>>> import numpy as np
>>> from numpy import linalg as LA
>>> np.set_printoptions(precision=3, suppress=True, linewidth=200, floatmode="fixed")
>>> X = np.load("case9.npy")
>>> X
array([[ 2.679, -1.684, -3.872],
       [-3.519, -3.486, -0.679],
       [ 3.990, -1.930, -2.314],
       [ 1.858,  2.933,  3.598],
       [-1.334, -3.238, -3.569],
       [ 1.247,  3.520,  3.325],
       [-1.824,  4.538,  1.040],
       [-1.592,  4.196, -2.204],
       [ 1.414, -4.623,  1.276],
       [ 3.553, -2.720,  2.230]])
>>> C = X[[3, 6]].astype(float)
>>> for _ in range(6):
...     labels = LA.norm(X[:, None] - C, axis=-1).argmin(axis=1)
...     C = np.array([X[labels == j].mean(axis=0) for j in range(2)])
... 
>>> labels
array([0, 1, 0, 0, 1, 0, 1, 1, 0, 0])
>>> C
array([[ 2.457, -0.751,  0.707],
       [-2.067,  0.502, -1.353]])
>>> x0 = np.array([2, 2, 2])
>>> h = np.maximum(C @ x0, 0)
>>> np.flatnonzero(h > 1e-9)
array([0])
>>> np.maximum(C @ x0, 0) - np.maximum(-C @ x0, 0)
array([ 4.827, -5.836])
>>> x0 = np.array([6, 2, 0])
>>> rhs = X @ x0
>>> rhs
array([ 12.706, -28.086,  20.080,  17.014, -14.480,  14.522,  -1.868,  -1.160,  -0.762,  15.878])
>>> np.round(LA.pinv(X) @ X, 3) + 0
array([[1.000, 0.000, 0.000],
       [0.000, 1.000, 0.000],
       [0.000, 0.000, 1.000]])
>>> np.round(LA.lstsq(X, rhs)[0], 3) + 0
array([6.000, 2.000, 0.000])
>>> rng = np.random.default_rng(480)
>>> rhs = rhs + 0.3 * rng.normal(size=10)
>>> rhs
array([ 12.384, -28.366,  19.952,  16.541, -13.851,  14.625,  -1.657,  -1.055,  -0.645,  16.262])
>>> c, *_ = LA.lstsq(X, rhs)
>>> c
array([ 5.981,  1.985, -0.003])
>>> np.round(X.T @ (rhs - X @ c), 3) + 0
array([0.000, 0.000, 0.000])
>>> c.round()
array([ 6.000,  2.000, -0.000])
>>> blk = np.stack([X, -3 * X, X[::-1]])
>>> LA.norm(blk, axis=(1, 2))
array([15.811, 47.434, 15.811])
>>> np.einsum("bij,cij->bc", blk, blk)
array([[ 250.000, -750.000,   -9.755],
       [-750.000, 2250.000,   29.266],
       [  -9.755,   29.266,  250.000]])
>>> LA.matrix_rank(blk.reshape(3, -1))
np.int64(2)
